>>> import numpy as np
>>> from numpy import linalg as LA
>>> np.set_printoptions(suppress=True, linewidth=100)
>>> def tidy(a):
...     return np.round(a, 2) + 0
... 
>>> A2 = np.array([[3, 0, -1, 0],
...     [0, -2, 2, 3],
...     [1, -1, 3, 0],
...     [2, 3, 1, 3],
...     [1, 2, 1, 2],
...     [1, 3, 3, 2],
...     [1, -1, 1, 3],
...     [3, 1, 1, 0],
...     [-1, -2, -2, -2],
...     [2, -3, 1, 0],
...     [3, -3, 2, 3]])
>>> W2 = np.array([[6, -5, 6, 9, 8, 5, 5, -3, -5],
...     [7, 4, -5, -7, -4, -5, -9, 3, 3],
...     [8, 7, 9, 3, 4, 0, 6, -7, -9],
...     [6, 3, -4, -7, 3, -2, 9, -1, -8]])
>>> F = A2 @ W2
>>> F
array([[ 10, -22,   9,  24,  20,  15,   9,  -2,  -6],
       [ 20,  15,  16,  -1,  25,   4,  57, -23, -48],
       [ 23,  12,  38,  25,  24,  10,  32, -27, -35],
       [ 59,  18,  -6, -21,  17, -11,  16,  -7, -34],
       [ 40,  16,  -3, -16,  10,  -9,  11,  -6, -24],
       [ 63,  34,  10, -17,  14, -14,  14, -17, -39],
       [ 25,   7,   8,  -2,  25,   4,  47, -16, -41],
       [ 33,  -4,  22,  23,  24,  10,  12, -13, -21],
       [-48, -23,  -6,  13, -14,   9, -17,  13,  33],
       [ -1, -15,  36,  42,  32,  25,  43, -22, -28],
       [ 31,  -4,  39,  33,  53,  24,  81, -35, -66]])
>>> np.abs(np.diag(LA.qr(F)[1])) > 1e-9
array([ True,  True,  True,  True, False, False, False, False, False])
>>> tidy(np.trace(LA.pinv(F) @ F))
np.float64(4.0)
>>> np.allclose(F[:-1].T @ LA.lstsq(F[:-1].T, F[-1])[0], F[-1])
True
>>> tidy(F @ LA.pinv(F) @ F)
array([[ 10., -22.,   9.,  24.,  20.,  15.,   9.,  -2.,  -6.],
       [ 20.,  15.,  16.,  -1.,  25.,   4.,  57., -23., -48.],
       [ 23.,  12.,  38.,  25.,  24.,  10.,  32., -27., -35.],
       [ 59.,  18.,  -6., -21.,  17., -11.,  16.,  -7., -34.],
       [ 40.,  16.,  -3., -16.,  10.,  -9.,  11.,  -6., -24.],
       [ 63.,  34.,  10., -17.,  14., -14.,  14., -17., -39.],
       [ 25.,   7.,   8.,  -2.,  25.,   4.,  47., -16., -41.],
       [ 33.,  -4.,  22.,  23.,  24.,  10.,  12., -13., -21.],
       [-48., -23.,  -6.,  13., -14.,   9., -17.,  13.,  33.],
       [ -1., -15.,  36.,  42.,  32.,  25.,  43., -22., -28.],
       [ 31.,  -4.,  39.,  33.,  53.,  24.,  81., -35., -66.]])
>>> Uu, s, VT = LA.svd(F)
>>> tidy(s)
array([234.6 , 124.51,  50.06,  33.83,   0.  ,   0.  ,   0.  ,   0.  ,   0.  ])
>>> np.argmax(s[:-1] / (s[1:] + 1e-6)) + 1
np.int64(4)
>>> A2 = Uu[:, :4] @ np.diag(s[:4]) @ VT[:4]
>>> LA.matrix_rank(A2)
np.int64(4)
>>> tidy(LA.norm(F - A2) / LA.norm(F))
np.float64(0.0)
>>> tidy(LA.norm(F - A2, 2)), tidy(s[4])
(np.float64(0.0), np.float64(0.0))
>>> u, r1 = F[5], F[3]
>>> u @ r1
np.int64(6687)
>>> p = (u @ r1) / (u @ u) * u
>>> np.outer(u, r1)
array([[ 3717,  1134,  -378, -1323,  1071,  -693,  1008,  -441, -2142],
       [ 2006,   612,  -204,  -714,   578,  -374,   544,  -238, -1156],
       [  590,   180,   -60,  -210,   170,  -110,   160,   -70,  -340],
       [-1003,  -306,   102,   357,  -289,   187,  -272,   119,   578],
       [  826,   252,   -84,  -294,   238,  -154,   224,   -98,  -476],
       [ -826,  -252,    84,   294,  -238,   154,  -224,    98,   476],
       [  826,   252,   -84,  -294,   238,  -154,   224,   -98,  -476],
       [-1003,  -306,   102,   357,  -289,   187,  -272,   119,   578],
       [-2301,  -702,   234,   819,  -663,   429,  -624,   273,  1326]])
>>> LA.cond(F) > 100
np.True_
>>> LA.matrix_rank(F, rtol=0.1)
np.int64(4)
>>> [round(float(x), 2) for x in LA.svd(F, compute_uv=False)[:3]]
[234.6, 124.51, 50.06]
>>> np.argsort(-LA.norm(F, axis=0).round(6), kind="stable")[:3]
array([6, 8, 0])
>>> K = np.load("sample1.npy")
>>> K
array([[  0.2,  -0.2,  -0.1,  -0.9,   0.3,   1.5,   0.1,  -0.8,  -1.5,  -0.8,  -1.4,   0.2,   0.9],
       [  1.1,   0.2,  -1. ,   0.7,  -1.4,   0.7,   0.2,   0.2,  -0.6,   1.2,   0.7,  -0.9,  -0.4],
       [ -0.5,   1.2,   0. ,  -0.9,   0. ,   0.4,   2. ,   0.3,   0.8,   0.5,  -0.4,  -0.2,   0. ],
       [ -0.5,   2.4,   1.3,   0.4,   1.3,   0.5,   0.2,  -1.2,  -1.4,  -1.8,  -1.5,   1. ,   0.9],
       [  1. ,  -0.6,  -1.4,   0.8,   0.8,  -0.5,  -0.2,   0.4,   0. ,   0.2,  -0.6,  -1.7,   1.5],
       [ -0.5,  -0.5,  -1.2,  -0.9,  -0.2,   0.2,  -0.7,  -1.9,  -1.3,   0.1,  -1.2,   0. ,   0.6],
       [ -1. ,  -0.7,   1.6,  -0.5,   0.2,   0. ,  -1.3,   1.4,   0.1,  -1.8,  -1.4,   1.3,  -0.7],
       [ -1.7,   1.3,  -0.7,  -0.6,  -0.6,   0.2,  -0.3,   0.8,   0. ,  -0.5,  -0.8,  -1. ,   1. ],
       [ -0.9,  -0.2,  -1.2,  -1.7,   0.6,   0.3,  -1.8,  -0.2,   0. ,   0.5,  -0.7,   0.7,  -0.8],
       [ -0.6,  -1.1,  -1.2,  -0.4,   2. ,   0.5,  -0.5,   0.1,   0.3,  -0.3,  -0.4,   2.2,   0.9],
       [ -0.4,  -1. ,   1.1,   0.8,  -1. ,  -0.1,  -1. ,   1.6,   1.1,   1.4,   0.7,  -1.7,  -2.1],
       [  1.5,  -0.6,   0.6,   0.2,   0.5,   0.4,   0.8,   0.8,  -1.4,  -1.5,   0. ,   0.4,  -0.1],
       [  0.6,   1.1,   0.7,  -1.3,  -0.3,  -0.8,   1. ,  -0.2,  -1.6,   0.8,   1.3,   0.1,   0.5],
       [  0.3,   1.3,   0.5,  -0.7,   0. ,   0.1,   1.6,  -0.3,  -0.1,   1.6,   0. ,  -1. ,   0.1],
       [ 32. , -14. ,   4. ,   2. ,  22. , -22. ,   6. ,  -6. ,  -8. ,   4. ,  -8. ,   0. ,  34. ],
       [ -0.2,   0. ,  -0.2,  -1.5,  -0.1,   0.2,   0.2,  -0.3,   0.7,  -0.7,   0.5,   1.2,   0.2],
       [  1.3,  -0.5,   2. ,   0.1,   0.6,   0.2,  -0.3,  -0.4,  -1.6,   0.4,  -0.6,  -0.1,   0.2]])
>>> proj = K @ LA.solve(K.T @ K, K.T)
>>> tidy(np.trace(proj))
np.float64(13.0)
>>> Q, Rm = LA.qr(K)
>>> tidy(abs(Rm[0, 0])), tidy(LA.norm(K[:, 0]))
(np.float64(32.2), np.float64(32.2))
>>> np.trace(Q @ Q.T)
np.float64(13.0)
>>> Q.shape, Rm.shape
((17, 13), (13, 13))
>>> x0 = np.array([-3, -2, 3, 4, -4, 4, -1, 4, 4, -5, 5, 3, -5])
>>> rhs = K @ x0
>>> tidy(LA.lstsq(K, rhs)[0])
array([-3., -2.,  3.,  4., -4.,  4., -1.,  4.,  4., -5.,  5.,  3., -5.])
>>> tidy(LA.solve(K.T @ K, K.T @ rhs))
array([-3., -2.,  3.,  4., -4.,  4., -1.,  4.,  4., -5.,  5.,  3., -5.])
>>> rng = np.random.default_rng(9850)
>>> rhs = rhs + 0.3 * rng.normal(size=17)
>>> tidy(rhs)
array([ -15.65,   -0.26,   -5.8 ,  -11.91,  -22.47,  -24.49,   22.89,   -4.57,   -7.52,   -3.53,
         26.61,    4.78,  -17.06,  -19.33, -516.19,    5.18,  -12.33])
>>> c, *_ = LA.lstsq(K, rhs)
>>> c.round()
array([-3., -2.,  3.,  4., -4.,  4., -1.,  4.,  4., -5.,  5.,  3., -5.])
>>> tidy(LA.norm(rhs - K @ c))
np.float64(0.28)
>>> [round(float(LA.norm(LA.solve(K.T @ K + lam * np.eye(13), K.T @ rhs))), 2) for lam in (0, 1, 10, 100)]
[13.69, 13.01, 10.9, 8.6]
>>> z = rng.permutation(13)
>>> A2 = K[:, z] * rng.choice([-1, 1], 13)
>>> A2
array([[  0.9,   0.1,   0.3,   0.8,  -0.1,   0.2,  -0.8,  -0.2,  -1.5,  -0.9,  -1.4,   1.5,  -0.2],
       [ -0.7,   1. ,  -1.4,  -1.2,  -0.2,   1.1,   0.2,   0.9,  -0.6,   0.4,   0.7,   0.7,   0.2],
       [  0.9,  -0. ,   0. ,  -0.5,  -2. ,  -0.5,   0.3,   0.2,   0.8,  -0. ,  -0.4,   0.4,   1.2],
       [ -0.4,  -1.3,   1.3,   1.8,  -0.2,  -0.5,  -1.2,  -1. ,  -1.4,  -0.9,  -1.5,   0.5,   2.4],
       [ -0.8,   1.4,   0.8,  -0.2,   0.2,   1. ,   0.4,   1.7,   0. ,  -1.5,  -0.6,  -0.5,  -0.6],
       [  0.9,   1.2,  -0.2,  -0.1,   0.7,  -0.5,  -1.9,  -0. ,  -1.3,  -0.6,  -1.2,   0.2,  -0.5],
       [  0.5,  -1.6,   0.2,   1.8,   1.3,  -1. ,   1.4,  -1.3,   0.1,   0.7,  -1.4,   0. ,  -0.7],
       [  0.6,   0.7,  -0.6,   0.5,   0.3,  -1.7,   0.8,   1. ,   0. ,  -1. ,  -0.8,   0.2,   1.3],
       [  1.7,   1.2,   0.6,  -0.5,   1.8,  -0.9,  -0.2,  -0.7,   0. ,   0.8,  -0.7,   0.3,  -0.2],
       [  0.4,   1.2,   2. ,   0.3,   0.5,  -0.6,   0.1,  -2.2,   0.3,  -0.9,  -0.4,   0.5,  -1.1],
       [ -0.8,  -1.1,  -1. ,  -1.4,   1. ,  -0.4,   1.6,   1.7,   1.1,   2.1,   0.7,  -0.1,  -1. ],
       [ -0.2,  -0.6,   0.5,   1.5,  -0.8,   1.5,   0.8,  -0.4,  -1.4,   0.1,   0. ,   0.4,  -0.6],
       [  1.3,  -0.7,  -0.3,  -0.8,  -1. ,   0.6,  -0.2,  -0.1,  -1.6,  -0.5,   1.3,  -0.8,   1.1],
       [  0.7,  -0.5,   0. ,  -1.6,  -1.6,   0.3,  -0.3,   1. ,  -0.1,  -0.1,   0. ,   0.1,   1.3],
       [ -2. ,  -4. ,  22. ,  -4. ,  -6. ,  32. ,  -6. ,  -0. ,  -8. , -34. ,  -8. , -22. , -14. ],
       [  1.5,   0.2,  -0.1,   0.7,  -0.2,  -0.2,  -0.3,  -1.2,   0.7,  -0.2,   0.5,   0.2,   0. ],
       [ -0.1,  -2. ,   0.6,  -0.4,   0.3,   1.3,  -0.4,   0.1,  -1.6,  -0.2,  -0.6,   0.2,  -0.5]])
>>> Uu, _, VT = LA.svd(K.T @ A2)
>>> z
array([ 3,  2,  4,  9,  6,  0,  7, 11,  8, 12, 10,  5,  1])
>>> A2 = np.array([[4, 3, 2, 0, 0], [1, 5, 3, 3, 2], [1, 2, 4, 1, 3], [0, 3, 5, 4, 1]])
>>> W0 = A2.T @ A2
>>> W0
array([[18, 19, 15,  4,  5],
       [19, 47, 44, 29, 19],
       [15, 44, 54, 33, 23],
       [ 4, 29, 33, 26, 13],
       [ 5, 19, 23, 13, 14]])
>>> evals, evecs = LA.eigh(W0)
>>> (evals > 1e-8).sum(), (evals < -1e-8).sum()
(np.int64(4), np.int64(0))
>>> tidy(LA.svd(W0, compute_uv=False))
array([130.54,  18.09,   6.59,   3.79,   0.  ])
>>> np.abs(evecs[:, -1]).round(6).argmax()
np.int64(2)
>>> tidy(evecs @ np.diag(evals) @ evecs.T)
array([[18., 19., 15.,  4.,  5.],
       [19., 47., 44., 29., 19.],
       [15., 44., 54., 33., 23.],
       [ 4., 29., 33., 26., 13.],
       [ 5., 19., 23., 13., 14.]])
>>> tidy(evals.sum()), np.trace(W0)
(np.float64(159.0), np.int64(159))
>>> Uu, s, VT = LA.svd(W0)
>>> evecs = VT[:(s > 1e-8).sum()]
>>> x0 = W0[4] + 2 * W0[0] + rng.integers(2) * np.eye(5)[0]
>>> x0
array([42., 57., 53., 21., 24.])
>>> np.allclose(evecs.T @ evecs @ x0, x0)
False
>>> tidy(LA.norm(x0 - evecs.T @ evecs @ x0))
np.float64(0.47)
>>> m1 = np.loadtxt("x.csv", delimiter=",")
>>> m1
array([[ 0., -4., -1.,  1., -2.,  2.,  0., -3.,  0.,  0.,  0.,  0.,  0., -1.,  0.,  1.],
       [ 4.,  0.,  3., -1.,  0.,  1.,  1.,  1.,  2.,  0., -3.,  0.,  3.,  0.,  1.,  3.],
       [ 1., -3.,  0.,  3., -4., -2.,  1., -1.,  4.,  3.,  1., -1.,  0., -1.,  2., -2.],
       [-1.,  1., -3.,  0.,  4.,  2.,  2., -2.,  2., -1., -1.,  0.,  1.,  2., -3., -1.],
       [ 2.,  0.,  4., -4.,  0.,  1.,  0., -2., -1.,  2.,  2., -1., -2., -3.,  0.,  2.],
       [-2., -1.,  2., -2., -1.,  0.,  4., -1.,  2.,  0.,  2.,  0., -1.,  1.,  2.,  1.],
       [ 0., -1., -1., -2.,  0., -4.,  0.,  3., -2., -1., -2., -4., -1., -2.,  3.,  2.],
       [ 3., -1.,  1.,  2.,  2.,  1., -3.,  0.,  3.,  2.,  1.,  0.,  3., -1.,  1.,  0.],
       [ 0., -2., -4., -2.,  1., -2.,  2., -3.,  0.,  0.,  1.,  0.,  1.,  3., -1.,  2.],
       [ 0.,  0., -3.,  1., -2.,  0.,  1., -2.,  0.,  0.,  0., -4., -2.,  0., -1., -2.],
       [ 0.,  3., -1.,  1., -2., -2.,  2., -1., -1.,  0.,  0.,  1., -4.,  0.,  0., -1.],
       [ 0.,  0.,  1.,  0.,  1.,  0.,  4.,  0.,  0.,  4., -1.,  0., -1., -1.,  4.,  1.],
       [ 0., -3.,  0., -1.,  2.,  1.,  1., -3., -1.,  2.,  4.,  1.,  0., -1., -1.,  3.],
       [ 1.,  0.,  1., -2.,  3., -1.,  2.,  1., -3.,  0.,  0.,  1.,  1.,  0., -1.,  2.],
       [ 0., -1., -2.,  3.,  0., -2., -3., -1.,  1.,  1.,  0., -4.,  1.,  1.,  0., -2.],
       [-1., -3.,  2.,  1., -2., -1., -2.,  0., -2.,  2.,  1., -1., -3., -2.,  2.,  0.]])
>>> x0 = np.array([-1, -2, 0, -1, 3, 3, 1, 1, 2, -3, -3, -2, 2, 1, -2, 0])
>>> m1 @ np.ones(16)
array([ -7.,  15.,   1.,   2.,   0.,   6., -12.,  14.,  -4., -14.,  -5.,  12.,   4.,   5.,  -8.,
        -9.])
>>> (m1 * x0).sum(axis=1)
array([  3.,  19., -23.,  37., -16.,  -1.,  -2.,   3.,   6.,  -2., -30., -13.,  -7.,   6.,  -1.,
       -28.])
>>> np.einsum("ij,j->i", m1, x0)
array([  3.,  19., -23.,  37., -16.,  -1.,  -2.,   3.,   6.,  -2., -30., -13.,  -7.,   6.,  -1.,
       -28.])
>>> np.sign((m1 @ x0).round(6))
array([ 1.,  1., -1.,  1., -1., -1., -1.,  1.,  1., -1., -1., -1., -1.,  1., -1., -1.])
>>> A2 = K + rng.integers(-2, 3, (17, 1)) @ rng.integers(-2, 3, (1, 13))
>>> tidy(A2)
array([[ -3.8,  -0.2,  -2.1,   1.1,   4.3,   1.5,  -3.9,  -0.8,   0.5,   3.2,  -5.4,   0.2,  -3.1],
       [  5.1,   0.2,   1. ,  -1.3,  -5.4,   0.7,   4.2,   0.2,  -2.6,  -2.8,   4.7,  -0.9,   3.6],
       [ -4.5,   1.2,  -2. ,   1.1,   4. ,   0.4,  -2. ,   0.3,   2.8,   4.5,  -4.4,  -0.2,  -4. ],
       [  3.5,   2.4,   3.3,  -1.6,  -2.7,   0.5,   4.2,  -1.2,  -3.4,  -5.8,   2.5,   1. ,   4.9],
       [  1. ,  -0.6,  -1.4,   0.8,   0.8,  -0.5,  -0.2,   0.4,   0. ,   0.2,  -0.6,  -1.7,   1.5],
       [  1.5,  -0.5,  -0.2,  -1.9,  -2.2,   0.2,   1.3,  -1.9,  -2.3,  -1.9,   0.8,   0. ,   2.6],
       [ -3. ,  -0.7,   0.6,   0.5,   2.2,   0. ,  -3.3,   1.4,   1.1,   0.2,  -3.4,   1.3,  -2.7],
       [ -3.7,   1.3,  -1.7,   0.4,   1.4,   0.2,  -2.3,   0.8,   1. ,   1.5,  -2.8,  -1. ,  -1. ],
       [  3.1,  -0.2,   0.8,  -3.7,  -3.4,   0.3,   2.2,  -0.2,  -2. ,  -3.5,   3.3,   0.7,   3.2],
       [  1.4,  -1.1,  -0.2,  -1.4,   0. ,   0.5,   1.5,   0.1,  -0.7,  -2.3,   1.6,   2.2,   2.9],
       [ -0.4,  -1. ,   1.1,   0.8,  -1. ,  -0.1,  -1. ,   1.6,   1.1,   1.4,   0.7,  -1.7,  -2.1],
       [ -0.5,  -0.6,  -0.4,   1.2,   2.5,   0.4,  -1.2,   0.8,  -0.4,   0.5,  -2. ,   0.4,  -2.1],
       [  0.6,   1.1,   0.7,  -1.3,  -0.3,  -0.8,   1. ,  -0.2,  -1.6,   0.8,   1.3,   0.1,   0.5],
       [  4.3,   1.3,   2.5,  -2.7,  -4. ,   0.1,   5.6,  -0.3,  -2.1,  -2.4,   4. ,  -1. ,   4.1],
       [ 30. , -14. ,   3. ,   3. ,  24. , -22. ,   4. ,  -6. ,  -7. ,   6. , -10. ,   0. ,  32. ],
       [  3.8,   0. ,   1.8,  -3.5,  -4.1,   0.2,   4.2,  -0.3,  -1.3,  -4.7,   4.5,   1.2,   4.2],
       [ -2.7,  -0.5,   0. ,   2.1,   4.6,   0.2,  -4.3,  -0.4,   0.4,   4.4,  -4.6,  -0.1,  -3.8]])
>>> LA.matrix_rank(A2 - K, tol=1e-8)
np.int64(1)
